>>> import numpy as np
>>> from numpy import linalg as LA
>>> np.set_printoptions(precision=1, suppress=True, linewidth=140, floatmode="fixed")
>>> tidy = lambda a: np.round(a, 1) + 0
>>> mat = np.loadtxt("a.csv", delimiter=",")
>>> tidy(mat)
array([[-1.5,  1.6, -4.5],
       [-1.6, -3.9,  2.7],
       [-3.6, -3.1, -1.4],
       [-3.5, -3.4, -0.9],
       [ 3.5,  1.6,  3.2],
       [ 2.3, -0.7,  4.4],
       [ 2.1,  4.0, -2.1],
       [-3.6, -2.0, -2.9],
       [ 3.5,  3.6,  0.6],
       [ 3.0,  3.9, -0.5],
       [ 2.9,  4.0, -0.7],
       [ 3.6,  2.2,  2.6],
       [-2.5, -4.1,  1.5],
       [-3.3, -1.0, -3.7],
       [-3.6, -3.4, -1.0],
       [-1.3,  1.9, -4.4],
       [-3.7, -3.0, -1.6],
       [ 1.9, -1.2,  4.5],
       [-2.2, -4.0,  1.9],
       [-2.3, -4.1,  1.8],
       [-2.8, -0.1, -4.1],
       [ 1.3,  3.8, -3.0]])
>>> labels = mat[:, 0] > np.median(mat[:, 0])
>>> u = mat[labels].mean(axis=0) - mat[~labels].mean(axis=0)
>>> np.argsort(-np.abs(u).round(6), kind="stable")
array([1, 0, 2])
>>> ((mat - mat.mean(axis=0)) @ u > 0).astype(int)
array([1, 0, 0, 0, 1, 1, 1, 0, 1, 1, 1, 1, 0, 0, 0, 1, 0, 1, 0, 0, 0, 1])
>>> left, sigma, Vh = LA.svd(mat)
>>> V = Vh[:(sigma > 1e-8).sum()]
>>> rng = np.random.default_rng(35)
>>> x = mat[4] + -3 * mat[18] + rng.integers(2) * np.eye(3)[2]
>>> tidy(x)
array([10.1, 13.8, -2.7])
>>> tidy(V.T @ V)
array([[ 0.5,  0.4,  0.3],
       [ 0.4,  0.7, -0.3],
       [ 0.3, -0.3,  0.8]])
>>> tidy(np.diag(V.T @ V))
array([0.5, 0.7, 0.8])
>>> LA.matrix_rank(np.vstack([mat, x]))
np.int64(2)
>>> np.allclose(V.T @ V @ x, x)
True
>>> tidy(LA.norm(x - V.T @ V @ x))
np.float64(0.0)
>>> other = np.array([[0, 0, 2], [1, 3, 0], [0, 3, 0]])
>>> np.vstack([mat, other.T]).shape
(25, 3)
>>> LA.matrix_rank(mat @ other)
np.int64(2)
>>> LA.matrix_rank(np.vstack([mat, other.T]))
np.int64(3)
>>> LA.lstsq(mat[:-1].T, mat[-1])[2]
np.int32(2)
>>> np.abs(np.diag(LA.qr(mat)[1])) > 1e-9
array([ True,  True, False])
>>> cen = mat - mat.mean(axis=0)
>>> left, sigma, Vh = LA.svd(cen, full_matrices=False)
>>> tidy(sigma)
array([18.2, 14.5,  0.0])
>>> tidy(cen.mean(axis=0))
array([0.0, 0.0, 0.0])
>>> np.abs(Vh[0]).argmax()
np.int64(1)
>>> u = np.array([3, 2, 8]) + 0.5
>>> F = np.eye(3) - 2 * np.outer(u, u) / (u @ u)
>>> tidy(F)
array([[ 0.7, -0.2, -0.7],
       [-0.2,  0.9, -0.5],
       [-0.7, -0.5, -0.6]])
>>> u = np.array([-3, 3, 2])
>>> tidy(np.polyval(u, F[0]))
array([ 2.6,  1.3, -1.3])
>>> tidy(np.cross(F[0, :3], F[1, :3]))
array([0.7, 0.5, 0.6])
>>> tidy(np.convolve(F[0], u))
array([-2.2,  2.8,  2.8, -2.4, -1.3])
>>> tidy(np.array([np.convolve(row, u, "same") for row in F]))
array([[ 2.8,  2.8, -2.4],
       [-3.2,  3.6,  0.3],
       [-0.6, -0.9, -2.7]])
>>> J = np.array([[20.0, 16.0, -8.0], [16.0, 20.0, -8.0], [-8.0, -8.0, 8.0]])
>>> # equal to its transpose
>>> other = J + rng.integers(-2, 3, (3, 1)) @ rng.integers(-2, 3, (1, 3))
>>> other
array([[ 18.0,  14.0,  -7.0],
       [ 20.0,  24.0, -10.0],
       [ -8.0,  -8.0,   8.0]])
>>> other - J
array([[-2.0, -2.0,  1.0],
       [ 4.0,  4.0, -2.0],
       [ 0.0,  0.0,  0.0]])
>>> LA.matrix_rank(other - J, tol=1e-8)
np.int64(1)
>>> u = np.array([1, 2, -2])
>>> np.convolve(other[2], u)
array([ -8.0, -24.0,   8.0,  32.0, -16.0])
>>> np.polyval(u, other[2])
array([46.0, 46.0, 78.0])
>>> L = LA.cholesky(J)
>>> tidy(np.diag(L) ** 2)
array([20.0,  7.2,  4.4])
>>> tidy(L)
array([[ 4.5,  0.0,  0.0],
       [ 3.6,  2.7,  0.0],
       [-1.8, -0.6,  2.1]])
>>> LA.eigvalsh(J).min() > 0
np.True_
>>> tidy(J / np.sqrt(np.outer(np.diag(J), np.diag(J))))
array([[ 1.0,  0.8, -0.6],
       [ 0.8,  1.0, -0.6],
       [-0.6, -0.6,  1.0]])
>>> tidy(LA.matrix_power(L - np.diag(np.diag(L)), 3))
array([[0.0, 0.0, 0.0],
       [0.0, 0.0, 0.0],
       [0.0, 0.0, 0.0]])
>>> LA.matrix_rank(L - L[0, 0] * np.eye(3))
np.int64(2)
>>> tidy(np.prod(np.diag(L))), tidy(LA.det(L))
(np.float64(25.3), np.float64(25.3))
>>> tidy(L @ L)
array([[ 20.0,   0.0,   0.0],
       [ 25.6,   7.2,   0.0],
       [-13.9,  -2.9,   4.4]])
>>> m1 = np.eye(4, dtype=int)[rng.permutation(4)] * np.array([1, 6, 1, 7])
>>> m1
array([[1, 0, 0, 0],
       [0, 6, 0, 0],
       [0, 0, 0, 7],
       [0, 0, 1, 0]])
>>> np.flatnonzero(LA.matrix_power((m1 != 0) + (m1.T != 0) + np.eye(4), 4)[0])
array([0])
>>> tidy(np.sort(LA.eigvals(m1).real))
array([-2.6,  1.0,  2.6,  6.0])
>>> (LA.matrix_power((m1 != 0) + (m1.T != 0) + np.eye(4), 4) > 0).astype(int)
array([[1, 0, 0, 0],
       [0, 1, 0, 0],
       [0, 0, 1, 1],
       [0, 0, 1, 1]])
>>> m1 @ m1
array([[ 1,  0,  0,  0],
       [ 0, 36,  0,  0],
       [ 0,  0,  7,  0],
       [ 0,  0,  0,  7]])
>>> (m1 != 0).astype(int)
array([[1, 0, 0, 0],
       [0, 1, 0, 0],
       [0, 0, 0, 1],
       [0, 0, 1, 0]])
>>> tidy(LA.det(m1))
np.float64(-42.0)
>>> K = np.load("mat.npy")
>>> K
array([[  3.3,   2.0,  -1.6],
       [  2.2,   1.4,  -3.9],
       [  1.8,   0.5,   2.8],
       [ -4.2, -11.9,  -1.3],
       [ -6.8,  -0.8,  -3.2],
       [ -8.2,   4.5,   1.3],
       [  8.3,   2.8,   1.1],
       [ -1.8,   3.5,   4.7],
       [  1.0,  -4.0,   4.6],
       [  2.0,  -1.6,   7.0],
       [  0.4,   6.0,   5.1]])
>>> x = np.array([1, 2, 3])
>>> y = K @ x
>>> tidy(y)
array([  2.5,  -6.7,  11.2, -31.9, -18.0,   4.7,  17.2,  19.3,   6.8,  19.8,  27.7])
>>> tidy(LA.lstsq(K, y)[0])
array([1.0, 2.0, 3.0])
>>> y = y + 0.1 * rng.normal(size=11)
>>> tidy(y)
array([  2.5,  -6.8,  11.2, -31.9, -18.0,   4.6,  17.0,  19.5,   6.8,  19.8,  27.6])
>>> b, *_ = LA.lstsq(K, y)
>>> tidy(b)
array([1.0, 2.0, 3.0])
>>> b.round()
array([1.0, 2.0, 3.0])
>>> tidy(LA.det(m1))
np.float64(-42.0)
>>> (m1 + m1.T) / 2
array([[1.0, 0.0, 0.0, 0.0],
       [0.0, 6.0, 0.0, 0.0],
       [0.0, 0.0, 0.0, 4.0],
       [0.0, 0.0, 4.0, 0.0]])
>>> np.trace(m1)
np.int64(7)
>>> LA.matrix_power(m1, 2)
array([[ 1,  0,  0,  0],
       [ 0, 36,  0,  0],
       [ 0,  0,  7,  0],
       [ 0,  0,  0,  7]])
>>> (m1 - m1.T) / 2
array([[ 0.0,  0.0,  0.0,  0.0],
       [ 0.0,  0.0,  0.0,  0.0],
       [ 0.0,  0.0,  0.0,  3.0],
       [ 0.0,  0.0, -3.0,  0.0]])
>>> cen = (K - K.mean(axis=0)) / K.std(axis=0)
>>> tidy(cen.std(axis=0))
array([1.0, 1.0, 1.0])
>>> np.argwhere(np.abs(cen) > 2)
array([[3, 1]])
>>> b = LA.lstsq(np.delete(cen, 0, axis=1), cen[:, 0])[0]
>>> np.abs(b).argmax()
np.int64(1)
>>> tidy(b)
array([0.1, 0.2])
>>> feats = np.array([[2, -2, 2, -2], [2, 0, 2, 0], [2, -2, 2, -2], [2, 0, 2, 0]])
>>> LA.cond(feats) > 100
np.True_
>>> tidy(LA.norm(feats, 2) / LA.norm(feats))
np.float64(0.9)
>>> np.unique(feats.round(6), axis=0).shape
(2, 4)
>>> np.allclose(feats[:-1].T @ LA.lstsq(feats[:-1].T, feats[-1])[0], feats[-1])
True
>>> LA.lstsq(feats[:-1].T, feats[-1])[2]
np.int32(2)
>>> tidy(feats @ LA.pinv(feats) @ feats)
array([[ 2.0, -2.0,  2.0, -2.0],
       [ 2.0,  0.0,  2.0,  0.0],
       [ 2.0, -2.0,  2.0, -2.0],
       [ 2.0,  0.0,  2.0,  0.0]])
>>> np.einsum("ij,ji->", feats, feats)
np.int64(-16)
>>> tidy(LA.det(feats[::-1]))
np.float64(0.0)
>>> rank = LA.matrix_rank(feats)
>>> rank
np.int64(2)
>>> ns = LA.svd(feats)[2][rank:].T
>>> [int(LA.matrix_rank(feats[:i])) for i in range(1, len(feats) + 1)]
[1, 2, 2, 2]
>>> np.allclose(feats @ ns, 0)
True
>>> tidy(ns @ ns.T)
array([[ 0.5,  0.0, -0.5,  0.0],
       [ 0.0,  0.5,  0.0, -0.5],
       [-0.5,  0.0,  0.5,  0.0],
       [ 0.0, -0.5,  0.0,  0.5]])
>>> ns.shape
(4, 2)
>>> LA.matrix_rank(feats.T @ feats), LA.matrix_rank(feats @ feats.T)
(np.int64(2), np.int64(2))
>>> [int(LA.matrix_rank(feats[:, :j + 1])) for j in range(4)]
[1, 2, 2, 2]
>>> E = np.loadtxt("out18.csv", delimiter=",")
>>> E
array([[ 1.0, -2.0,  4.0],
       [ 1.0, -1.0,  1.0],
       [ 1.0,  0.0,  0.0]])
>>> other = E + rng.integers(-2, 3, (3, 1)) @ rng.integers(-2, 3, (1, 3))
>>> other
array([[ 1.0, -3.0,  2.0],
       [ 1.0, -1.0,  1.0],
       [ 1.0,  1.0,  2.0]])
>>> np.abs(other - E).sum(axis=1)
array([3.0, 0.0, 3.0])
>>> LA.matrix_rank(other - E, tol=1e-8)
np.int64(1)
>>> tidy(LA.eigvals(E).sum().real)
np.float64(0.0)
>>> np.einsum("ii->", E)
np.float64(0.0)
>>> np.kron(np.eye(2, dtype=int), E)
array([[ 1.0, -2.0,  4.0,  0.0, -0.0,  0.0],
       [ 1.0, -1.0,  1.0,  0.0, -0.0,  0.0],
       [ 1.0,  0.0,  0.0,  0.0,  0.0,  0.0],
       [ 0.0, -0.0,  0.0,  1.0, -2.0,  4.0],
       [ 0.0, -0.0,  0.0,  1.0, -1.0,  1.0],
       [ 0.0,  0.0,  0.0,  1.0,  0.0,  0.0]])
>>> tidy(LA.eigvals(E))
array([ 2.0, -1.0, -1.0])
>>> X = np.load("layer14.npy")
>>> X
array([[ 0.4,  0.7,  1.0],
       [ 0.7,  0.4,  0.6],
       [-0.3,  0.0,  0.2],
       [ 0.8,  0.2,  0.0],
       [ 0.1,  0.5,  0.9],
       [-0.4, -0.2, -0.3],
       [ 0.5,  0.2,  0.2],
       [ 0.8,  0.0, -0.6],
       [-0.8, -0.3, -0.2],
       [-0.7,  0.5,  1.0],
       [ 0.3,  0.6,  0.9],
       [-0.4,  0.1,  0.6],
       [ 0.1,  0.0,  0.1],
       [ 0.0,  0.0,  0.0],
       [ 0.3,  0.3,  0.7],
       [ 0.0, -0.5, -0.9],
       [-0.6,  0.0,  0.5],
       [ 0.1,  0.0, -0.1],
       [ 0.8,  0.4,  0.5],
       [ 0.4,  0.1,  0.0],
       [-0.8,  0.5,  1.0],
       [-0.9,  0.6,  1.0],
       [-0.3, -0.1, -0.2],
       [ 0.8, -0.1, -0.8],
       [-0.3,  0.6,  1.0]])
>>> cen = (X - X.mean(axis=0)) / X.std(axis=0)
>>> tidy(cen.std(axis=0))
array([1.0, 1.0, 1.0])
>>> np.argwhere(np.abs(cen) > 2)
array([[15,  1],
       [15,  2]])
>>> b = LA.lstsq(np.delete(cen, 2, axis=1), cen[:, 2])[0]
>>> tidy(1 - np.var(cen[:, 2] - np.delete(cen, 2, axis=1) @ b))
np.float64(0.9)
